$ python -q
>>> import numpy as np
>>> np.set_printoptions(suppress=True, linewidth=160)
>>> rnd = lambda a: np.round(a, 3) + 0
>>> data = np.loadtxt("out10.csv", delimiter=",")
>>> data
array([[-1.424,  0.929,  1.738, -1.757],
       [ 0.427, -0.084, -0.939, -2.816],
       [-0.439, -1.159,  2.658,  0.633],
       [-0.539, -2.019, -1.385, -1.648],
       [ 0.846, -2.383, -1.608,  0.144],
       [ 0.842, -0.251,  2.838, -0.415],
       [ 0.777,  0.983, -2.714, -0.252],
       [ 1.835, -0.506,  0.219,  2.308],
       [-2.167,  2.072,  0.105, -0.005],
       [ 1.603,  1.953,  0.549,  1.521],
       [-0.276,  1.879, -0.106,  2.32 ],
       [-2.909, -0.529,  0.443,  0.251],
       [-0.356,  2.884, -0.613, -0.424],
       [ 1.89 , -1.695, -1.327,  0.892],
       [-0.448, -0.291,  0.6  ,  2.89 ],
       [ 0.708, -2.851,  0.408,  0.453],
       [-1.855,  1.68 ,  0.871, -1.406],
       [ 2.708, -0.794, -1.016, -0.066],
       [ 2.411, -0.946, -0.295, -1.486],
       [ 0.458,  1.979,  1.079, -1.926],
       [-0.408, -0.698, -2.844,  0.505],
       [-0.848, -0.84 ,  2.722,  0.41 ],
       [ 2.232, -1.896, -0.596, -0.258],
       [-0.907,  2.063, -0.252, -1.964],
       [-2.427, -0.599,  1.17 ,  1.174],
       [ 1.477, -0.48 ,  2.082,  1.501],
       [-1.608,  0.692,  0.675, -2.341],
       [-1.908, -0.661,  0.493, -2.163],
       [ 1.177, -0.963, -1.473, -2.126],
       [-0.478,  2.378,  1.093,  1.386],
       [-0.4  ,  0.463,  2.9  ,  0.464],
       [-2.405, -0.585, -0.787,  1.502],
       [-1.228,  2.175, -1.226,  1.122],
       [-2.355, -1.214, -0.959, -1.029]])
>>> cen = data - data.mean(axis=0)
>>> left, sig, Vt = np.linalg.svd(cen, full_matrices=False)
>>> (np.sign(left[:, 0]) == np.sign(left[0, 0])).astype(int)
array([1, 0, 1, 0, 0, 1, 0, 0, 1, 1, 1, 1, 1, 0, 1, 0, 1, 0, 0, 1, 0, 1, 0, 1, 1, 0, 1, 1, 0, 1, 1, 1, 1, 1])
>>> rnd(sig ** 2 / (sig ** 2).sum())
array([0.348, 0.269, 0.204, 0.179])
>>> rnd(cen.mean(axis=0))
array([0., 0., 0., 0.])
>>> np.linalg.matrix_rank(cen)
np.int64(4)
>>> rnd(Vt[0] * np.sign(Vt[0, np.abs(Vt[0]).argmax()]))
array([ 0.674, -0.603, -0.426,  0.034])
>>> np.searchsorted(np.cumsum(sig ** 2) / (sig ** 2).sum(), 0.9) + 1
np.int64(4)
>>> P = data @ np.linalg.solve(data.T @ data, data.T)
>>> np.linalg.matrix_rank(np.eye(34) - P)
np.int64(30)
>>> idx = data[:, 3] > np.median(data[:, 3])
>>> u = data[idx].mean(axis=0) - data[~idx].mean(axis=0)
>>> rnd(u)
array([-0.107, -0.484,  0.552,  2.445])
>>> cen = data - data.mean(axis=0)
>>> vecs = np.linalg.svd(cen)[2][:1]
>>> other = cen - cen @ vecs.T @ vecs
>>> rnd(np.diag(vecs.T @ vecs))
array([0.454, 0.364, 0.181, 0.001])
>>> rnd(np.linalg.norm(other) / np.linalg.norm(cen))
np.float64(0.807)
>>> rnd((cen @ vecs.T).std(axis=0))
array([1.765])
>>> np.linalg.norm(other, axis=1).round(6).argmax()
np.int64(9)
>>> rnd(np.cov(cen @ vecs.T, rowvar=False))
np.float64(3.211)
>>> C2 = np.cov(data, rowvar=False)
>>> rnd(np.corrcoef(data.T))
array([[ 1.   , -0.258, -0.162,  0.093],
       [-0.258,  1.   ,  0.125, -0.004],
       [-0.162,  0.125,  1.   ,  0.124],
       [ 0.093, -0.004,  0.124,  1.   ]])
>>> C2.shape
(4, 4)
>>> np.argsort(-data.std(axis=0).round(6), kind="stable")
array([0, 1, 3, 2])
>>> rnd(np.median(data, axis=0))
array([-0.404, -0.493,  0.162,  0.069])
>>> rnd(np.linalg.eigvalsh(C2)[::-1])
array([3.211, 2.48 , 1.879, 1.646])
>>> rnd(np.corrcoef(data[:, 2], data[:, 3])[0, 1])
np.float64(0.124)
>>> rnd(np.polyfit(data[:, 2], data[:, 3], 1))
array([ 0.125, -0.093])
>>> W0 = np.diag(np.array([2, 5, 3, 0, 1, 1, 2, 1]))
>>> W0
array([[2, 0, 0, 0, 0, 0, 0, 0],
       [0, 5, 0, 0, 0, 0, 0, 0],
       [0, 0, 3, 0, 0, 0, 0, 0],
       [0, 0, 0, 0, 0, 0, 0, 0],
       [0, 0, 0, 0, 1, 0, 0, 0],
       [0, 0, 0, 0, 0, 1, 0, 0],
       [0, 0, 0, 0, 0, 0, 2, 0],
       [0, 0, 0, 0, 0, 0, 0, 1]])
>>> # looks like rank 7
>>> ev, vecs = np.linalg.eigh(W0)
>>> vec = np.array([1, 1, 1, 0, 1, 0, 2, 0])
>>> rnd(np.linalg.eigvalsh(W0[1:, 1:]))
array([0., 1., 1., 1., 2., 3., 5.])
>>> rnd(W0 @ np.linalg.pinv(W0) @ W0)
array([[2., 0., 0., 0., 0., 0., 0., 0.],
       [0., 5., 0., 0., 0., 0., 0., 0.],
       [0., 0., 3., 0., 0., 0., 0., 0.],
       [0., 0., 0., 0., 0., 0., 0., 0.],
       [0., 0., 0., 0., 1., 0., 0., 0.],
       [0., 0., 0., 0., 0., 1., 0., 0.],
       [0., 0., 0., 0., 0., 0., 2., 0.],
       [0., 0., 0., 0., 0., 0., 0., 1.]])
>>> np.linalg.lstsq(W0[:-1].T, W0[-1])[2]
np.int32(6)
>>> try:
...     np.linalg.inv(W0)
... except np.linalg.LinAlgError as e:
...     print(e)
... 
Singular matrix
>>> left, sig, Vt = np.linalg.svd(W0)
>>> np.argmax(sig[:-1] / (sig[1:] + 1e-6)) + 1
np.int64(7)
>>> sig
array([5., 3., 2., 2., 1., 1., 1., 0.])
>>> other = left[:, :7] @ np.diag(sig[:7]) @ Vt[:7]
>>> np.linalg.matrix_rank(other)
np.int64(7)
>>> other
array([[2., 0., 0., 0., 0., 0., 0., 0.],
       [0., 5., 0., 0., 0., 0., 0., 0.],
       [0., 0., 3., 0., 0., 0., 0., 0.],
       [0., 0., 0., 0., 0., 0., 0., 0.],
       [0., 0., 0., 0., 1., 0., 0., 0.],
       [0., 0., 0., 0., 0., 1., 0., 0.],
       [0., 0., 0., 0., 0., 0., 2., 0.],
       [0., 0., 0., 0., 0., 0., 0., 1.]])
>>> rnd(np.linalg.norm(W0 - other, 2)), sig[7]
(np.float64(0.0), np.float64(0.0))
>>> rnd(np.linalg.norm(W0 - other) / np.linalg.norm(W0))
np.float64(0.0)
>>> E = np.load("sample12.npy")
>>> E
array([[ 2, -3,  1],
       [ 0, -3,  0],
       [ 1,  0,  1],
       [-1, -2,  1],
       [ 0, -3, -1],
       [ 0,  1,  0],
       [ 1, -2, -2],
       [ 2, -2,  2],
       [ 3, -1, -2]])
>>> vec = np.array([2, -3, -1])
>>> h = np.maximum(E @ vec, 0)
>>> np.maximum(E @ vec, 0) - np.maximum(-E @ vec, 0)
array([12,  9,  1,  3, 10, -3, 10,  8, 11])
>>> vec = np.array([5, 3, -4])
>>> y = E @ vec
>>> y
array([ -3,  -9,   1, -15,  -5,   3,   7,  -4,  20])
>>> rnd(np.linalg.lstsq(E, y)[0])
array([ 5.,  3., -4.])
>>> rnd(np.linalg.solve(E.T @ E, E.T @ y))
array([ 5.,  3., -4.])
>>> rng = np.random.default_rng(583312)
>>> y = y + 0.1 * rng.normal(size=9)
>>> rnd(y)
array([ -2.911,  -9.153,   1.15 , -14.958,  -5.057,   2.932,   7.037,  -4.137,  20.046])
>>> coef, *_ = np.linalg.lstsq(E, y)
>>> rnd(coef)
array([ 5.019,  3.015, -4.004])
>>> rnd(E.T @ (y - E @ coef))
array([0., 0., 0.])
>>> coef.round()
array([ 5.,  3., -4.])
>>> q, Rm = np.linalg.qr(E)
>>> rnd(np.abs(np.diag(Rm)))
array([4.472, 5.705, 3.968])
>>> rnd(q @ Rm)
array([[ 2., -3.,  1.],
       [ 0., -3.,  0.],
       [ 1.,  0.,  1.],
       [-1., -2.,  1.],
       [ 0., -3., -1.],
       [ 0.,  1.,  0.],
       [ 1., -2., -2.],
       [ 2., -2.,  2.],
       [ 3., -1., -2.]])
>>> np.trace(q @ q.T)
np.float64(3.0)
>>> np.allclose(Rm.T @ Rm, E.T @ E)
True
>>> other = np.c_[E[:, :1] @ np.array([[0]]), np.array([1, 2, 1, 2, -2, 2, -2, 1, 0])]
>>> other
array([[ 0,  1],
       [ 0,  2],
       [ 0,  1],
       [ 0,  2],
       [ 0, -2],
       [ 0,  2],
       [ 0, -2],
       [ 0,  1],
       [ 0,  0]])
>>> np.linalg.matrix_rank(np.c_[E, other])
np.int64(4)
>>> rnd(np.linalg.norm(np.linalg.qr(E)[0].T @ other, axis=0) ** 2 / ((other ** 2).sum(axis=0) + 1e-12))
array([0.   , 0.408])
>>> rnd(np.linalg.lstsq(E, other[:, 0])[0])
array([0., 0., 0.])
>>> np.linalg.matrix_rank(other)
np.int64(1)
>>> feats = np.load("block4.npy")
>>> feats
array([[ 7.513, -2.631, -5.573,  6.734,  5.565],
       [ 1.046, 12.001,  6.105,  2.001,  2.795],
       [-0.674, 16.369,  8.304, -2.417, -2.681],
       [ 4.591, -7.268, -4.081,  7.507,  9.934]])
>>> np.abs(feats).max()
np.float64(16.369)
>>> np.count_nonzero(feats)
np.int64(20)
>>> feats.shape
(4, 5)
>>> rnd(feats.mean(axis=0))
array([3.119, 4.618, 1.189, 3.456, 3.903])
>>> other = feats + rng.integers(-2, 3, (4, 3)) @ rng.integers(-2, 3, (3, 5))
>>> rnd(other)
array([[12.513, -0.631, -7.573,  8.734,  5.565],
       [ 4.046, 10.001,  6.105,  4.001,  4.795],
       [ 0.326, 22.369,  7.304, -0.417, -7.681],
       [ 5.591, -5.268, -3.081, 11.507,  6.934]])
>>> np.abs(other - feats).sum(axis=1)
array([11.,  9., 15., 11.])
>>> rnd(other - feats)
array([[ 5.,  2., -2.,  2.,  0.],
       [ 3., -2.,  0.,  2.,  2.],
       [ 1.,  6., -1.,  2., -5.],
       [ 1.,  2.,  1.,  4., -3.]])
>>> rnd(np.linalg.svd(other - feats, compute_uv=False))
array([10.032,  6.545,  3.539,  0.   ])
>>> T = np.stack([other, -3 * other, other[::-1]])
>>> (T @ other.T).shape
(3, 4, 4)
>>> rnd(np.einsum("bij,cij->bc", T, T))
array([[ 1376.23 , -4128.691,   933.66 ],
       [-4128.691, 12386.073, -2800.98 ],
       [  933.66 , -2800.98 ,  1376.23 ]])
>>> rnd(np.linalg.norm(T, axis=(1, 2)))
array([ 37.098, 111.293,  37.098])
>>> J = np.loadtxt("arr.csv", delimiter=",")
>>> J
array([[ 1.7  , -0.017,  0.   , -1.6  , -1.2  , -0.7  ],
       [ 1.1  ,  0.295, -0.1  , -0.2  ,  2.4  , -0.9  ],
       [ 0.8  ,  0.331, -0.1  ,  0.   , -0.4  ,  0.7  ],
       [-0.9  ,  0.043,  0.   , -0.5  , -0.5  , -0.4  ],
       [-0.7  ,  1.185, -0.4  , -1.4  , -0.4  ,  1.2  ],
       [-0.5  , -2.672,  0.9  ,  0.9  ,  1.1  ,  1.4  ],
       [ 0.7  , -3.903,  1.3  ,  0.7  , -0.4  ,  0.9  ],
       [-0.5  , -6.907,  2.3  , -0.7  ,  0.1  , -0.1  ],
       [ 2.2  , -0.592,  0.2  , -1.4  ,  0.7  ,  1.1  ],
       [ 1.   , -2.367,  0.8  ,  1.   , -1.2  ,  0.1  ],
       [-0.1  ,  1.207, -0.4  ,  0.1  ,  0.2  ,  0.3  ],
       [-1.7  , -0.907,  0.3  , -0.1  , -0.3  , -0.7  ],
       [ 1.   ,  3.282, -1.1  , -0.1  , -1.2  , -1.2  ],
       [-0.4  , -0.62 ,  0.2  ,  0.9  , -2.2  , -1.   ],
       [ 0.1  ,  2.397, -0.8  , -0.3  , -0.8  ,  0.4  ],
       [-0.2  , -1.473,  0.5  ,  0.7  ,  1.   , -0.2  ],
       [-0.8  , -1.808,  0.6  , -1.2  ,  1.1  , -2.   ],
       [-0.2  , -2.988,  1.   , -0.5  , -1.4  ,  0.9  ],
       [ 1.3  , -2.983,  1.   ,  0.7  , -0.6  , -0.2  ],
       [-1.5  , -2.098,  0.7  ,  0.1  ,  0.1  ,  2.3  ],
       [ 0.2  , -3.865,  1.3  , -0.5  , -0.9  ,  1.9  ]])
>>> vec = np.array([-1, 0, 3, 1, -1, 3])
>>> y = J @ vec
>>> rnd(y)
array([-4.2, -6.7,  1.4, -0.3,  2.1,  7.2,  7. ,  6.3, -0.4,  3.9, -0.3,  0.7, -6.8,  1.1, -0.8,  0.8, -5.7,  6.8,  2.4, 10.5,  9.8])
>>> rnd(np.linalg.pinv(J) @ J)
array([[1., 0., 0., 0., 0., 0.],
       [0., 1., 0., 0., 0., 0.],
       [0., 0., 1., 0., 0., 0.],
       [0., 0., 0., 1., 0., 0.],
       [0., 0., 0., 0., 1., 0.],
       [0., 0., 0., 0., 0., 1.]])
>>> y = y + 0.02 * rng.normal(size=21)
>>> rnd(y)
array([-4.232, -6.73 ,  1.419, -0.327,  2.101,  7.216,  6.975,  6.297, -0.364,  3.912, -0.303,  0.695, -6.797,  1.093, -0.818,  0.778, -5.669,  6.842,  2.364,
       10.501,  9.792])
>>> coef, *_ = np.linalg.lstsq(J, y)
>>> rnd(coef)
array([-1.003,  0.023,  3.068,  0.995, -0.999,  3.004])
>>> rnd(np.linalg.norm(y - J @ coef))
np.float64(0.097)
>>> dist = np.linalg.norm(J[:, None] - J[None], axis=-1)
>>> np.linalg.matrix_rank(dist ** 2)
np.int64(8)
>>> rnd(dist[:5, :5])
array([[0.   , 3.928, 2.47 , 2.925, 3.414],
       [3.928, 0.   , 3.245, 3.581, 4.22 ],
       [2.47 , 3.245, 0.   , 2.11 , 2.298],
       [2.925, 3.581, 2.11 , 0.   , 2.21 ],
       [3.414, 4.22 , 2.298, 2.21 , 0.   ]])
>>> dist.mean(axis=1).argmax()
np.int64(7)
>>> dist.shape
(21, 21)
>>> np.unravel_index(dist.round(6).argmax(), dist.shape)
(np.int64(7), np.int64(12))
>>> np.flatnonzero(dist[6] < dist.mean() / 2)
array([ 6, 18, 20])
>>> other = np.c_[J[:, :1] @ np.array([[1]]), np.array([0, 5, 5, 2, 8, 6, 7, 4, 2, 1, 3, 8, 5, 8, 5, 0, 6, 3, 0, 0, 6])]
>>> other
array([[ 1.7,  0. ],
       [ 1.1,  5. ],
       [ 0.8,  5. ],
       [-0.9,  2. ],
       [-0.7,  8. ],
       [-0.5,  6. ],
       [ 0.7,  7. ],
       [-0.5,  4. ],
       [ 2.2,  2. ],
       [ 1. ,  1. ],
       [-0.1,  3. ],
       [-1.7,  8. ],
       [ 1. ,  5. ],
       [-0.4,  8. ],
       [ 0.1,  5. ],
       [-0.2,  0. ],
       [-0.8,  6. ],
       [-0.2,  3. ],
       [ 1.3,  0. ],
       [-1.5,  0. ],
       [ 0.2,  6. ]])
>>> np.linalg.matrix_rank(other)
np.int64(2)
>>> rnd(np.linalg.lstsq(J, other[:, 0])[0])
array([1., 0., 0., 0., 0., 0.])
>>> rnd(np.linalg.norm(other - J @ np.linalg.lstsq(J, other)[0], axis=0))
array([ 0.   , 19.885])
>>> F = np.load("mat.npy")
>>> F
array([[ 5.382,  0.403, -1.008,  1.862,  0.169],
       [ 0.403,  5.643, -1.274, -0.587, -0.503],
       [-1.008, -1.274,  3.719,  0.406,  0.036],
       [ 1.862, -0.587,  0.406,  2.373, -0.999],
       [ 0.169, -0.503,  0.036, -0.999,  5.884]])
>>> # symmetric
>>> low = np.linalg.cholesky(F)
>>> rnd(low @ low.T)
array([[ 5.382,  0.403, -1.008,  1.862,  0.169],
       [ 0.403,  5.643, -1.274, -0.587, -0.503],
       [-1.008, -1.274,  3.719,  0.406,  0.036],
       [ 1.862, -0.587,  0.406,  2.373, -0.999],
       [ 0.169, -0.503,  0.036, -0.999,  5.884]])
>>> rnd(low)
array([[ 2.32 ,  0.   ,  0.   ,  0.   ,  0.   ],
       [ 0.174,  2.369,  0.   ,  0.   ,  0.   ],
       [-0.434, -0.506,  1.809,  0.   ,  0.   ],
       [ 0.803, -0.307,  0.331,  1.235,  0.   ],
       [ 0.073, -0.218, -0.023, -0.904,  2.239]])
>>> rnd(F / np.sqrt(np.outer(np.diag(F), np.diag(F))))
array([[ 1.   ,  0.073, -0.225,  0.521,  0.03 ],
       [ 0.073,  1.   , -0.278, -0.16 , -0.087],
       [-0.225, -0.278,  1.   ,  0.137,  0.008],
       [ 0.521, -0.16 ,  0.137,  1.   , -0.267],
       [ 0.03 , -0.087,  0.008, -0.267,  1.   ]])
>>> np.linalg.eigvalsh(F).min() > 0
np.True_
